$ python -q
>>> import numpy as np
>>> np.set_printoptions(precision=2, suppress=True, linewidth=160)
>>> A2 = np.array([[-1, -3, 0, 0, -1, 1, 1],
...     [0, -2, 0, 1, 2, -2, -2],
...     [3, -3, -3, 1, 0, -1, -2],
...     [-3, 0, -1, -2, -3, 0, 1],
...     [1, 3, 2, 2, 3, 0, -1],
...     [1, -1, 1, 2, 0, 2, 3],
...     [3, 0, -1, 1, 3, -2, 1]])
>>> feats = A2 - A2.T
>>> print(feats)
[[ 0 -3 -3  3 -2  0 -2]
 [ 3  0  3  1 -1 -1 -2]
 [ 3 -3  0  2 -2 -2 -1]
 [-3 -1 -2  0 -5 -2  0]
 [ 2  1  2  5  0  0 -4]
 [ 0  1  2  2  0  0  5]
 [ 2  2  1  0  4 -5  0]]
>>> def softmax(z):
...     e = np.exp(z - z.max(axis=-1, keepdims=True))
...     return e / e.sum(axis=-1, keepdims=True)
... 
>>> print(np.round(softmax(10 * feats[4]), 2) + 0)
[0. 0. 0. 1. 0. 0. 0.]
>>> print(np.round(softmax(feats[4]), 2) + 0)
[0.04 0.02 0.04 0.88 0.01 0.01 0.  ]
>>> scores = feats @ feats.T / np.sqrt(7)
>>> print(np.round(softmax(scores), 2) + 0)
[[0.99 0.   0.   0.   0.   0.   0.  ]
 [0.   0.49 0.02 0.   0.49 0.   0.  ]
 [0.02 0.   0.97 0.   0.   0.   0.  ]
 [0.   0.   0.   1.   0.   0.   0.  ]
 [0.   0.   0.   0.   1.   0.   0.  ]
 [0.   0.   0.   0.   0.   1.   0.  ]
 [0.   0.   0.   0.   0.   0.   1.  ]]
>>> J = np.array([[-0.1, 8.0, 2.3, -1.6, -1.3, 1.7, -0.2],
...     [2.1, 0.0, -1.1, 0.2, -0.7, -0.2, -1.1],
...     [0.8, -1.0, 1.7, -1.0, -1.1, -0.4, 0.9],
...     [-0.8, -10.5, -0.2, -0.1, 1.7, -1.2, -2.3]])
>>> # column 1 is much longer than the rest
>>> f = np.array([-6, -6, 5])
>>> print(np.convolve(J[3], f))
[  4.8  67.8  60.2 -50.7 -10.6  -3.5  29.5   7.8 -11.5]
>>> print(np.polyval(f, J[3]))
[   5.96 -593.5     5.96    5.54  -22.54    3.56  -12.94]
>>> t = np.radians(72)
>>> R = np.eye(7)
>>> R[3, 3] = R[2, 2] = np.cos(t)
>>> R[3, 2], R[2, 3] = -np.sin(t), np.sin(t)
>>> print(R)
[[ 1.    0.    0.    0.    0.    0.    0.  ]
 [ 0.    1.    0.    0.    0.    0.    0.  ]
 [ 0.    0.    0.31  0.95  0.    0.    0.  ]
 [ 0.    0.   -0.95  0.31  0.    0.    0.  ]
 [ 0.    0.    0.    0.    1.    0.    0.  ]
 [ 0.    0.    0.    0.    0.    1.    0.  ]
 [ 0.    0.    0.    0.    0.    0.    1.  ]]
>>> A2 = J @ R.T
>>> print(np.allclose(J @ J.T, A2 @ A2.T))
True
>>> print(np.allclose(np.linalg.norm(J, axis=1), np.linalg.norm(A2, axis=1)))
True
>>> x0 = np.array([-4, 3, -8, -5, -4, -4, 1])
>>> h = np.maximum(J @ x0, 0)
>>> print(np.maximum(J @ x0, 0) - np.maximum(-J @ x0, 0))
[ 12.2   1.9  -7.9 -30.5]
>>> print(softmax(J[1]))
[0.66 0.08 0.03 0.1  0.04 0.07 0.03]
>>> print(softmax(J).sum(axis=1))
[1. 1. 1. 1.]
>>> print(softmax(J[1] + -3))
[0.66 0.08 0.03 0.1  0.04 0.07 0.03]
>>> scores = J @ J.T / np.sqrt(7)
>>> print(np.round(softmax(scores + np.triu(np.full(scores.shape, -np.inf), 1)), 2) + 0)
[[1.   0.   0.   0.  ]
 [0.03 0.97 0.   0.  ]
 [0.02 0.04 0.93 0.  ]
 [0.   0.   0.   1.  ]]
>>> print(softmax(scores).round(6).argmax(axis=1))
[0 1 2 3]
>>> print(np.round(softmax(scores), 2) + 0)
[[1.   0.   0.   0.  ]
 [0.02 0.88 0.04 0.06]
 [0.02 0.03 0.61 0.34]
 [0.   0.   0.   1.  ]]
>>> print(softmax(scores)[1] @ J)
[ 1.83 -0.45 -0.85  0.09 -0.6  -0.22 -1.06]
>>> T = np.stack([J, -1 * J, J[::-1]])
>>> print(np.linalg.norm(T, axis=(1, 2)))
[14.57 14.57 14.57]
>>> print(np.einsum("bij,cij->bc", T, T))
[[ 212.15 -212.15 -177.08]
 [-212.15  212.15  177.08]
 [-177.08  177.08  212.15]]
>>> print(T.sum(axis=0))
[[ -0.8 -10.5  -0.2  -0.1   1.7  -1.2  -2.3]
 [  0.8  -1.    1.7  -1.   -1.1  -0.4   0.9]
 [  2.1   0.   -1.1   0.2  -0.7  -0.2  -1.1]
 [ -0.1   8.    2.3  -1.6  -1.3   1.7  -0.2]]
>>> print((T @ J.T).shape)
(3, 4, 4)
>>> print(T.shape)
(3, 4, 7)
>>> F = np.vander(np.arange(7) - 2, 4, increasing=True)
>>> print(F)
[[ 1 -2  4 -8]
 [ 1 -1  1 -1]
 [ 1  0  0  0]
 [ 1  1  1  1]
 [ 1  2  4  8]
 [ 1  3  9 27]
 [ 1  4 16 64]]
>>> print(np.abs(np.linalg.svd(F)[2][-1]))
[0.93 0.23 0.26 0.07]
>>> print(round(np.linalg.norm(F, 2) / np.linalg.norm(F), 2))
0.99
>>> A2 = np.c_[F[:, :2] @ np.array([[-1, -3], [1, -2]]), np.array([1, 3, 2, 5, 9, 3, 6])]
>>> print(A2)
[[ -3   1   1]
 [ -2  -1   3]
 [ -1  -3   2]
 [  0  -5   5]
 [  1  -7   9]
 [  2  -9   3]
 [  3 -11   6]]
>>> print(np.linalg.matrix_rank(np.c_[F, A2]))
5
>>> print(np.round(np.linalg.lstsq(F, A2[:, 0])[0], 2) + 0)
[-1.  1.  0.  0.]
>>> print(np.round(np.linalg.norm(A2 - F @ np.linalg.lstsq(F, A2)[0], axis=0), 2) + 0)
[0.  0.  4.8]
>>> x0 = np.array([0, 1, 3, 1])
>>> rhs = F @ x0
>>> beta, lr = np.zeros(4), 1 / np.linalg.norm(F, 2) ** 2
>>> for i in range(12):
...     beta -= lr * F.T @ (F @ beta - rhs)
...     if i % 2 == 0: print(i, round(np.linalg.norm(F @ beta - rhs), 2))
... 
0 16.98
2 16.69
4 16.4
6 16.11
8 15.83
10 15.56
>>> print(round(np.linalg.cond(F), 2))
51.87
>>> print(beta)
[0.1  0.12 0.68 1.66]
>>> O, R = np.linalg.qr(F)
>>> print(np.round(O @ R, 2) + 0)
[[ 1. -2.  4. -8.]
 [ 1. -1.  1. -1.]
 [ 1.  0.  0.  0.]
 [ 1.  1.  1.  1.]
 [ 1.  2.  4.  8.]
 [ 1.  3.  9. 27.]
 [ 1.  4. 16. 64.]]
>>> print(np.abs(np.diag(R)))
[ 2.65  5.29  9.17 14.7 ]
>>> print(O.shape, R.shape)
(7, 4) (4, 4)
>>> A = np.array([[-8.0, 4.0, 3.0, -2.0],
...     [-6.0, 3.0, -4.0, 6.0],
...     [6.0, -4.0, 9.0, -12.0],
...     [6.0, -4.0, 4.0, -7.0]])
>>> print(np.linalg.norm(F, axis=0))
[ 2.65  5.92 19.26 70.39]
>>> print(np.round(np.linalg.norm(F) ** 2 / np.linalg.norm(F, 2) ** 2, 2))
1.01
>>> print(np.linalg.norm(F, axis=1).argmax())
6
>>> print(round(float(np.linalg.norm(F[0] - F[2])), 2))
9.17
>>> print(F[0] @ F[2])
1
>>> print(round(np.linalg.norm(F[0], 1), 2), round(np.linalg.norm(F[0], np.inf), 2))
15.0 8.0
>>> A2 = np.linalg.invert(A)
Traceback (most recent call last):
  File "<python-input-66>", line 1, in <module>
    A2 = np.linalg.invert(A)
         ^^^^^^^^^^^^^^^^
AttributeError: module 'numpy.linalg' has no attribute 'invert'
>>> A2 = np.linalg.inv(A)
>>> print(np.linalg.inv(A2))
[[ -8.   4.   3.  -2.]
 [ -6.   3.  -4.   6.]
 [  6.  -4.   9. -12.]
 [  6.  -4.   4.  -7.]]
>>> print(np.round(A @ A2, 2) + 0)
[[1. 0. 0. 0.]
 [0. 1. 0. 0.]
 [0. 0. 1. 0.]
 [0. 0. 0. 1.]]
>>> print(np.round(np.linalg.det(A) * A2, 2) + 0)
[[ -5.  40.  15.  10.]
 [-30.  90.  50.   0.]
 [ 30. -40. -60.  60.]
 [ 30. -40. -50.  50.]]
>>> print(A2.round(2) + 0)
[[ 0.1 -0.8 -0.3 -0.2]
 [ 0.6 -1.8 -1.   0. ]
 [-0.6  0.8  1.2 -1.2]
 [-0.6  0.8  1.  -1. ]]
